% python3 -q
>>> import numpy as np
>>> from numpy import linalg as LA
>>> np.set_printoptions(suppress=True, linewidth=100)
>>> def rd(a):
...     return np.round(a, 3) + 0
... 
>>> F = np.load("out7.npy")
>>> F
array([[ -9,  -2,  -7,  -9,  -4,  -4,  -2, -10],
       [ -1,  -1,  -2,  -1,   1,  -2,   2,   0],
       [ -5,  -2,  -2,  -8,  -6,  -1,  -9,  -7],
       [-13,  -1,  -7, -12,  -5,  -3, -11, -15],
       [ -5,   0,  -4,  -4,  -4,  -1,   3,  -7]])
>>> other = F / np.sqrt((F ** 2).mean(axis=1, keepdims=True))
>>> rd(other[0])
array([-1.359, -0.302, -1.057, -1.359, -0.604, -0.604, -0.302, -1.51 ])
>>> LA.matrix_rank(F - F.mean(axis=1, keepdims=True))
np.int64(4)
>>> np.abs(np.diag(LA.qr(F)[1])) > 1e-9
array([ True,  True,  True,  True, False])
>>> np.unique(F.round(6), axis=0).shape
(5, 8)
>>> np.allclose(F[:-1].T @ LA.lstsq(F[:-1].T, F[-1])[0], F[-1])
True
>>> LA.lstsq(F[:-1].T, F[-1])[2]
np.int32(4)
>>> left, sigma, VT = LA.svd(F, full_matrices=False)
>>> np.allclose(left * sigma @ VT, F)
True
>>> rd(np.cumsum(sigma ** 2) / np.sum(sigma ** 2))
array([0.914, 0.981, 0.993, 1.   , 1.   ])
>>> rd(np.abs(VT[0]))
array([0.463, 0.069, 0.28 , 0.47 , 0.243, 0.131, 0.32 , 0.551])
>>> rd(left.T @ left)
array([[1., 0., 0., 0., 0.],
       [0., 1., 0., 0., 0.],
       [0., 0., 1., 0., 0.],
       [0., 0., 0., 1., 0.],
       [0., 0., 0., 0., 1.]])
>>> rd(np.sqrt((sigma ** 2).sum())), rd(LA.norm(F))
(np.float64(38.807), np.float64(38.807))
>>> np.abs(left[:, 0]).round(6).argmax()
np.int64(3)
>>> other = F / LA.norm(F, axis=1, keepdims=True)
>>> C2 = other @ other.T
>>> rd(np.degrees(np.arccos(np.clip(C2[0, 1], -1, 1))))
np.float64(63.019)
>>> rd(LA.norm(other, axis=1))
array([1., 1., 1., 1., 1.])
>>> rd(C2)
array([[ 1.   ,  0.454,  0.825,  0.94 ,  0.897],
       [ 0.454,  1.   , -0.046,  0.174,  0.457],
       [ 0.825, -0.046,  1.   ,  0.935,  0.6  ],
       [ 0.94 ,  0.174,  0.935,  1.   ,  0.754],
       [ 0.897,  0.457,  0.6  ,  0.754,  1.   ]])
>>> t3 = np.stack([F, -3 * F, F[::-1]])
>>> t3.shape
(3, 5, 8)
>>> rd(LA.norm(t3, axis=(1, 2)))
array([ 38.807, 116.422,  38.807])
>>> data = np.load("arr.npy")
>>> rd(data)
array([[-0.272,  0.115, -0.536,  0.375, -0.155, -0.129, -0.093, -0.36 ,  0.34 , -0.198, -0.065,
         0.163,  0.158,  0.171, -0.104,  0.236],
       [ 0.441, -0.105, -0.033,  0.416,  0.259,  0.286,  0.057,  0.061,  0.225, -0.169,  0.15 ,
         0.127, -0.073,  0.388,  0.155, -0.408],
       [ 0.238, -0.224, -0.298,  0.339, -0.084, -0.347,  0.447,  0.235, -0.42 , -0.141, -0.21 ,
        -0.205,  0.046, -0.096,  0.064,  0.094],
       [-0.17 , -0.503, -0.354,  0.01 , -0.082, -0.13 , -0.355,  0.102, -0.08 ,  0.106,  0.502,
        -0.012, -0.323, -0.158,  0.034, -0.18 ],
       [-0.441, -0.387,  0.36 ,  0.135, -0.01 ,  0.104, -0.032,  0.224,  0.178, -0.487, -0.278,
        -0.097, -0.223,  0.067,  0.119,  0.143],
       [ 0.17 , -0.031, -0.06 , -0.22 , -0.56 , -0.204, -0.21 ,  0.009,  0.073,  0.059, -0.477,
         0.179, -0.133,  0.183,  0.261, -0.362],
       [-0.034, -0.068, -0.363, -0.14 , -0.157,  0.466,  0.178,  0.486,  0.334,  0.182, -0.172,
        -0.138,  0.093, -0.111, -0.341, -0.058],
       [ 0.034, -0.343,  0.247,  0.121, -0.063, -0.117,  0.308, -0.474,  0.202,  0.134, -0.111,
         0.026, -0.105, -0.262, -0.472, -0.308],
       [-0.17 , -0.092, -0.205,  0.029,  0.232,  0.435, -0.166, -0.226, -0.587,  0.048, -0.388,
         0.2  , -0.126,  0.093, -0.164, -0.093],
       [ 0.272, -0.115,  0.164,  0.297, -0.363,  0.343, -0.396, -0.12 , -0.097, -0.113,  0.026,
        -0.151,  0.403, -0.394,  0.076,  0.087],
       [ 0.17 ,  0.174, -0.036,  0.232,  0.256, -0.065, -0.131,  0.164,  0.206,  0.13 , -0.245,
         0.389, -0.376, -0.556,  0.134,  0.182],
       [-0.034, -0.232,  0.219,  0.246,  0.155, -0.298, -0.311,  0.319,  0.   ,  0.415, -0.135,
         0.193,  0.373,  0.283, -0.265,  0.09 ],
       [-0.136, -0.148, -0.039,  0.147,  0.112,  0.128,  0.092, -0.241,  0.157,  0.576, -0.16 ,
        -0.422, -0.034,  0.07 ,  0.513,  0.108],
       [-0.305,  0.007,  0.15 ,  0.194, -0.361,  0.204,  0.412,  0.096, -0.148,  0.206,  0.251,
         0.552,  0.092, -0.018,  0.233, -0.009],
       [ 0.407, -0.255,  0.048, -0.136, -0.217,  0.151,  0.045, -0.115,  0.01 ,  0.09 ,  0.082,
         0.123, -0.333,  0.296, -0.15 ,  0.642],
       [ 0.102, -0.454, -0.164, -0.436,  0.296, -0.011,  0.113, -0.12 ,  0.135, -0.153, -0.068,
         0.323,  0.444, -0.146,  0.278,  0.075]])
>>> u, g = data[8], data[11]
>>> rd(u @ g)
np.float64(0.0)
>>> p = (u @ g) / (u @ u) * u
>>> rd((g - p) @ u)
np.float64(0.0)
>>> rd(g - p)
array([-0.034, -0.232,  0.219,  0.246,  0.155, -0.298, -0.311,  0.319,  0.   ,  0.415, -0.135,
        0.193,  0.373,  0.283, -0.265,  0.09 ])
>>> LA.matrix_rank(np.outer(u, g))
np.int64(1)
>>> rd(p)
array([0., 0., 0., 0., 0., 0., 0., 0., 0., 0., 0., 0., 0., 0., 0., 0.])
